% python3 -q
>>> import numpy as np
>>> from numpy import linalg as LA
>>> np.set_printoptions(suppress=True, linewidth=160)
>>> E = np.array([[3, -1, -1, 0], [3, 1, -1, 2], [6, -1, -2, 1]])
>>> M2 = np.array([[-3, -1, -1], [-2, -3, 3]])
>>> basis = np.kron(M2, E)
>>> print(LA.matrix_rank(basis))
4
>>> print(round(LA.norm(basis, 2), 2), np.round(LA.norm(M2, 2) * LA.norm(E, 2), 2))
39.51 39.51
>>> T = np.stack([E, 4 * E, E[::-1]])
>>> print(LA.matrix_rank(T.reshape(3, -1)))
2
>>> print(T.shape)
(3, 3, 4)
>>> print((T @ E.T).shape)
(3, 3, 3)
>>> data = np.array([[-7.98, -19.84], [7.93, 19.92]])
>>> x = np.array([0, 0])
>>> target = data @ x
>>> print(target)
[0. 0.]
>>> print(np.round(LA.solve(data, target), 2))
[-0.  0.]
>>> print(np.round(LA.solve(data, target + data[:, 0]), 2) + 0)
[1. 0.]
>>> print(np.round(LA.solve(data, 5 * target), 2))
[-0.  0.]
>>> print(np.round(LA.solve(data.T, data[1]), 2))
[-0.  1.]
>>> Q, r_ = LA.qr(data)
>>> print(np.round(Q.T @ Q, 2) + 0)
[[1. 0.]
 [0. 1.]]
>>> print(np.allclose(r_.T @ r_, data.T @ data))
True
>>> print(np.round(Q @ r_, 2))
[[ -7.98 -19.84]
 [  7.93  19.92]]
>>> print(round(float(np.trace(Q @ Q.T)), 2))
2.0
>>> print(Q.round(2))
[[-0.71  0.7 ]
 [ 0.7   0.71]]
>>> mat = np.load("arr.npy")
>>> print(mat)
[[-1 -3]
 [ 2  0]]
>>> x = np.array([2, 5])
>>> print((mat @ x).argmax())
1
>>> print(mat @ np.eye(2)[0])
[-1.  2.]
>>> print((mat * x).sum(axis=1))
[-17   4]
>>> print(np.sign((mat @ x).round(6)))
[-1  1]
>>> print(mat * x)
[[ -2 -15]
 [  4   0]]
>>> Q, vecs = LA.qr(mat[:, :1])[0], LA.qr(mat[:, 1:])[0]
>>> s = LA.svd(Q.T @ vecs, compute_uv=False)
>>> print((s > 0.9).sum())
0
>>> print(np.round(np.degrees(np.arccos(s.clip(0, 1))), 2))
[63.43]
>>> print(s.round(2))
[0.45]
>>> rng = np.random.default_rng(40180)
>>> lab = rng.permutation(2)
>>> print(lab)
[1 0]
>>> M2 = mat[lab][:, lab]
>>> print(np.allclose(M2, mat))
False
>>> print(np.diag(M2))
[ 0 -1]
>>> m1 = np.load("mat.npy")
>>> print(m1)
[[ 0  1  2]
 [ 1  2  0]
 [ 1  0 -2]
 [ 1  2 -3]
 [-1  4 -3]
 [-3  4 -5]
 [-3  6 -3]
 [-3  6 -4]
 [-2  6 -4]
 [-3  4 -2]
 [-1  2 -1]
 [-1  2  1]
 [-3  0  1]
 [-4  2  0]
 [-3  4 -2]
 [-1  2  0]
 [-1  0  0]
 [ 1 -2  1]
 [ 1 -3 -1]
 [ 0 -2  0]
 [-2 -1 -1]
 [-3  0  0]
 [-4 -2  2]
 [-2  0  3]]
>>> print(np.unravel_index(np.abs(m1).argmax(), m1.shape))
(np.int64(6), np.int64(1))
>>> print(np.diff(m1, axis=0))
[[ 1  1 -2]
 [ 0 -2 -2]
 [ 0  2 -1]
 [-2  2  0]
 [-2  0 -2]
 [ 0  2  2]
 [ 0  0 -1]
 [ 1  0  0]
 [-1 -2  2]
 [ 2 -2  1]
 [ 0  0  2]
 [-2 -2  0]
 [-1  2 -1]
 [ 1  2 -2]
 [ 2 -2  2]
 [ 0 -2  0]
 [ 2 -2  1]
 [ 0 -1 -2]
 [-1  1  1]
 [-2  1 -1]
 [-1  1  1]
 [-1 -2  2]
 [ 2  2  1]]
>>> print(LA.matrix_rank(m1))
3
>>> print(m1.shape)
(24, 3)
>>> print(np.round(LA.svd(m1, compute_uv=False), 2))
[18.51  8.99  5.61]
